$ python3 -q
>>> import numpy as np
>>> np.set_printoptions(suppress=True, linewidth=160)
>>> m1 = np.loadtxt("case11.csv", delimiter=",")
>>> m1.round(1) + 0
array([[ 0. ,  0.1, -0.2,  0. ,  0. , -0.1,  0. ],
       [ 0.1, -0.3,  0.2,  0. ,  0.1,  0.3,  0.3],
       [-0.2,  0.2,  0.9, -0.3, -0.6,  0.7, -1. ],
       [ 0. ,  0. , -0.3,  0. ,  0. ,  0.1,  0.1],
       [ 0. ,  0.1, -0.6,  0. ,  0. , -0.1,  0. ],
       [-0.1,  0.3,  0.7,  0.1, -0.1, -0.6, -0.3],
       [ 0. ,  0.3, -1. ,  0.1,  0. , -0.3,  0. ]])
>>> w, evecs = np.linalg.eigh(m1)
>>> np.round(evecs.T @ m1 @ evecs, 1) + 0
array([[-1.,  0.,  0.,  0.,  0.,  0.,  0.],
       [ 0., -1.,  0.,  0.,  0.,  0.,  0.],
       [ 0.,  0.,  0.,  0.,  0.,  0.,  0.],
       [ 0.,  0.,  0.,  0.,  0.,  0.,  0.],
       [ 0.,  0.,  0.,  0.,  0.,  0.,  0.],
       [ 0.,  0.,  0.,  0.,  0.,  0.,  0.],
       [ 0.,  0.,  0.,  0.,  0.,  0.,  2.]])
>>> np.round(evecs.T @ evecs, 1) + 0
array([[1., 0., 0., 0., 0., 0., 0.],
       [0., 1., 0., 0., 0., 0., 0.],
       [0., 0., 1., 0., 0., 0., 0.],
       [0., 0., 0., 1., 0., 0., 0.],
       [0., 0., 0., 0., 1., 0., 0.],
       [0., 0., 0., 0., 0., 1., 0.],
       [0., 0., 0., 0., 0., 0., 1.]])
>>> w.round(1) + 0
array([-1., -1.,  0.,  0.,  0.,  0.,  2.])
>>> np.round(np.abs(evecs[:, -1]), 1) + 0
array([0.1, 0. , 0.8, 0.1, 0.3, 0.3, 0.4])
>>> np.abs(evecs[:, -1]).round(6).argmax()
np.int64(2)
>>> np.round(np.linalg.svd(m1, compute_uv=False), 1) + 0
array([2., 1., 1., 0., 0., 0., 0.])
>>> round(m1[5] @ m1[3], 1)
np.float64(-0.3)
>>> np.round(np.linalg.norm(m1[5] - m1[3]), 1)
np.float64(1.3)
>>> round(float(np.linalg.norm(m1, 2)), 1)
2.0
>>> np.round(np.linalg.norm(m1, axis=1), 1)
array([0.2, 0.6, 1.7, 0.3, 0.6, 1. , 1.1])
>>> round(float(np.linalg.norm(m1[5], 1)), 1), np.round(np.linalg.norm(m1[5], np.inf), 1)
(2.2, np.float64(0.7))
>>> np.round(np.linalg.norm(m1) ** 2 / np.linalg.norm(m1, 2) ** 2, 1)
np.float64(1.5)
>>> np.linalg.norm(m1, axis=1).argmax()
np.int64(2)
>>> rng = np.random.default_rng(64)
>>> M2 = m1 + rng.integers(-2, 3, (7, 3)) @ rng.integers(-2, 3, (3, 7))
>>> M2.round(1) + 0
array([[ 0. ,  0.1, -0.2,  2. ,  2. ,  3.9,  2. ],
       [-0.9,  1.7, -0.8, -2. , -0.9, -3.7, -0.7],
       [ 0.8, -1.8,  1.9, -4.3, -3.6,  2.7,  2. ],
       [-4. ,  8. , -4.3,  2. ,  4. , -5.9, -1.9],
       [-1. ,  2.1, -1.6,  1. ,  2. ,  1.9,  2. ],
       [-4.1,  8.3, -3.3,  0.1,  2.9, -5.6, -0.3],
       [ 2. , -3.7,  1. ,  2.1, -1. , -1.3, -4. ]])
>>> np.round(M2 - m1, 1)
array([[ 0.,  0.,  0.,  2.,  2.,  4.,  2.],
       [-1.,  2., -1., -2., -1., -4., -1.],
       [ 1., -2.,  1., -4., -3.,  2.,  3.],
       [-4.,  8., -4.,  2.,  4., -6., -2.],
       [-1.,  2., -1.,  1.,  2.,  2.,  2.],
       [-4.,  8., -4.,  0.,  3., -5.,  0.],
       [ 2., -4.,  2.,  2., -1., -1., -4.]])
>>> np.abs(M2 - m1).sum(axis=1)
array([10., 12., 16., 30., 11., 24., 16.])
>>> np.linalg.matrix_rank(M2 - m1, tol=1e-8)
np.int64(3)
